% python3 -q
>>> import numpy as np
>>> np.set_printoptions(precision=2, suppress=True, linewidth=100)
>>> def rd(a):
...     return np.round(a, 2) + 0
... 
>>> arr = np.load("w.npy")
>>> print(arr)
[[ 0  1 -3 -1  2  2  1]
 [ 1  0  1 -3 -1  2  2]
 [ 2  1  0  1 -3 -1  2]
 [ 2  2  1  0  1 -3 -1]
 [-1  2  2  1  0  1 -3]
 [-3 -1  2  2  1  0  1]
 [ 1 -3 -1  2  2  1  0]]
>>> print(arr @ (-1.0) ** np.arange(7))
[-2.  4.  0.  4. -6.  0.  2.]
>>> print(np.allclose(arr @ arr.T, arr.T @ arr))
True
>>> print(rd(np.sort(np.abs(np.linalg.eigvals(arr)))))
[2.   2.82 2.82 4.64 4.64 6.2  6.2 ]
>>> print((arr - arr.T) / 2)
[[ 0.   0.  -2.5 -1.5  1.5  2.5  0. ]
 [ 0.   0.   0.  -2.5 -1.5  1.5  2.5]
 [ 2.5  0.   0.   0.  -2.5 -1.5  1.5]
 [ 1.5  2.5  0.   0.   0.  -2.5 -1.5]
 [-1.5  1.5  2.5  0.   0.   0.  -2.5]
 [-2.5 -1.5  1.5  2.5  0.   0.   0. ]
 [ 0.  -2.5 -1.5  1.5  2.5  0.   0. ]]
>>> print((arr + arr.T) / 2)
[[ 0.   1.  -0.5  0.5  0.5 -0.5  1. ]
 [ 1.   0.   1.  -0.5  0.5  0.5 -0.5]
 [-0.5  1.   0.   1.  -0.5  0.5  0.5]
 [ 0.5 -0.5  1.   0.   1.  -0.5  0.5]
 [ 0.5  0.5 -0.5  1.   0.   1.  -0.5]
 [-0.5  0.5  0.5 -0.5  1.   0.   1. ]
 [ 1.  -0.5  0.5  0.5 -0.5  1.   0. ]]
>>> print(rd(np.linalg.det(arr)))
13232.0
>>> print(arr @ arr)
[[-14  -6   7   2  11  11  -7]
 [ -7 -14  -6   7   2  11  11]
 [ 11  -7 -14  -6   7   2  11]
 [ 11  11  -7 -14  -6   7   2]
 [  2  11  11  -7 -14  -6   7]
 [  7   2  11  11  -7 -14  -6]
 [ -6   7   2  11  11  -7 -14]]
>>> print(np.allclose(arr, arr.T))
False
>>> print(rd(np.abs(np.linalg.eigvals(arr)).max()))
6.2
>>> mat = np.loadtxt("a.csv", delimiter=",")
>>> print(mat)
[[  0.18  -1.02  -0.69   0.27  -0.23  -1.13  -3.5 ]
 [  0.91  -1.97   0.    -0.79  -0.77   1.27  -1.48]
 [  1.59  -1.16   0.54   0.54   0.26   1.86  -0.16]
 [  4.18  -8.9   -6.84 -12.96  -7.99  -5.15 -10.08]
 [ -3.25  -2.35  -2.35  -1.41  -3.38  -3.42  -4.72]
 [  0.44   3.56   3.09   3.6    3.     2.64   4.96]
 [  5.84  -4.76  -0.11  -2.85  -0.55   4.3   -2.21]
 [ -1.65   0.96  -0.3   -2.96  -1.91  -2.54   0.81]
 [  1.22  -3.19  -1.84  -3.42  -2.83  -0.72  -3.67]
 [  0.28   5.83   3.64   6.35   5.42   3.25   7.85]
 [  7.25  -5.59  -2.47  -8.52  -3.05  -0.33  -3.36]
 [ -4.77   1.27   0.28   4.37   1.22  -1.32  -2.58]
 [ -0.94  -0.61  -1.26  -1.24  -1.25  -1.51  -1.22]
 [  0.81  -0.75  -0.13  -0.66  -0.56   1.33   2.79]
 [ -5.76   2.48   0.3    3.28   0.22  -3.91  -3.86]
 [ -1.3   -2.35  -2.46  -1.34  -1.86  -3.9   -8.44]
 [ -4.53   5.83   5.12  10.3    5.25   3.69   4.67]
 [ -0.52  -1.48  -1.42  -0.5   -1.11  -1.21  -2.76]
 [  0.19  -2.39  -2.08  -3.5   -2.4   -2.36  -3.53]
 [ -1.16  -1.26  -2.64  -2.37  -2.44  -3.29  -3.42]
 [ -7.24   8.48  -1.04   4.55   3.53  -6.05   4.81]
 [ -8.44   7.85   0.54   8.33   4.04  -5.77  -0.73]
 [ -2.43   4.37   2.05   5.45   3.68  -0.34   0.02]
 [  1.28  -0.22   1.28  -1.43  -0.54  -0.01   0.73]
 [  1.27  -2.37   1.17   1.27  -0.43   3.82  -0.56]]
>>> Xc = mat - mat.mean(axis=0)
>>> U, sv, vt = np.linalg.svd(Xc, full_matrices=False)
>>> print(np.abs(U[:, 0]).argmax())
3
>>> print(rd(Xc.mean(axis=0)))
[0. 0. 0. 0. 0. 0. 0.]
>>> print((np.sign(U[:, 0]) == np.sign(U[0, 0])).astype(int))
[1 1 1 1 1 0 1 1 1 0 1 0 1 0 0 1 0 1 1 1 0 0 0 1 1]
>>> print(rd(np.abs(vt[-1])))
[0.2  0.64 0.28 0.12 0.56 0.34 0.18]
>>> print(rd(vt[0] * np.sign(vt[0, np.abs(vt[0]).argmax()])))
[-0.3   0.48  0.24  0.58  0.35  0.07  0.39]
>>> print(np.searchsorted(np.cumsum(sv ** 2) / (sv ** 2).sum(), 0.9) + 1)
2
>>> J = np.vander(np.arange(11) - 4, 4, increasing=True)
>>> print(J)
[[  1  -4  16 -64]
 [  1  -3   9 -27]
 [  1  -2   4  -8]
 [  1  -1   1  -1]
 [  1   0   0   0]
 [  1   1   1   1]
 [  1   2   4   8]
 [  1   3   9  27]
 [  1   4  16  64]
 [  1   5  25 125]
 [  1   6  36 216]]
>>> print(rd(np.linalg.norm(J) ** 2 / np.linalg.norm(J, 2) ** 2))
1.01
>>> print(rd(np.linalg.norm(J[10] - J[1])))
244.66
>>> print(rd(np.linalg.norm(J, axis=0)))
[  3.32  11.    51.27 268.44]
>>> print(J[10] @ J[1])
-5525
>>> print(rd(np.linalg.norm(J, 1)), rd(np.linalg.norm(J, np.inf)))
541.0 259.0
>>> f = np.array([3, -2, 0, -1, -3])
>>> v = np.array([1, 0, 1, 0, 1, 2, 2, 0])
>>> M = np.outer(f, v)
>>> print(M)
[[ 3  0  3  0  3  6  6  0]
 [-2  0 -2  0 -2 -4 -4  0]
 [ 0  0  0  0  0  0  0  0]
 [-1  0 -1  0 -1 -2 -2  0]
 [-3  0 -3  0 -3 -6 -6  0]]
>>> U, sv, vt = np.linalg.svd(M)
>>> print(np.argmax(sv[:-1] / (sv[1:] + 1e-6)) + 1)
1
>>> M2 = U[:, :1] @ np.diag(sv[:1]) @ vt[:1]
>>> print(rd(np.linalg.norm(M - M2) / np.linalg.norm(M)))
0.0
>>> print(np.linalg.cond(M) > 100)
True
>>> print(np.linalg.matrix_rank(M, rtol=0.1))
1
>>> U, sv, vt = np.linalg.svd(M)
>>> V = vt[:(sv > 1e-8).sum()]
>>> rng = np.random.default_rng(73339)
>>> x0 = M[3] + -3 * M[2] + rng.integers(2) * np.eye(8)[0]
>>> print(x0)
[-1.  0. -1.  0. -1. -2. -2.  0.]
>>> print(np.linalg.matrix_rank(np.vstack([M, x0])))
1
>>> print(np.allclose(V.T @ V @ x0, x0))
True
>>> A = np.load("arr.npy")
>>> print(A)
[[ 3. -1.  0. -1.]
 [-3.  1. -2.  1.]
 [-3.  1.  0.  1.]
 [ 3. -1.  0. -1.]]
>>> U, sv, vt = np.linalg.svd(A, full_matrices=False)
>>> print(np.abs(U[:, 0]).round(6).argmax())
1
>>> print(rd(U.T @ A @ vt.T))
[[6.71 0.   0.   0.  ]
 [0.   1.71 0.   0.  ]
 [0.   0.   0.   0.  ]
 [0.   0.   0.   0.  ]]
>>> print(rd(sv))
[6.71 1.71 0.   0.  ]
>>> print((sv > 1e-8).sum())
2
>>> print(rd(np.poly(A)))
[ 1. -3.  2.  0.  0.]
>>> print(rd(np.linalg.det(A[::-1])))
0.0
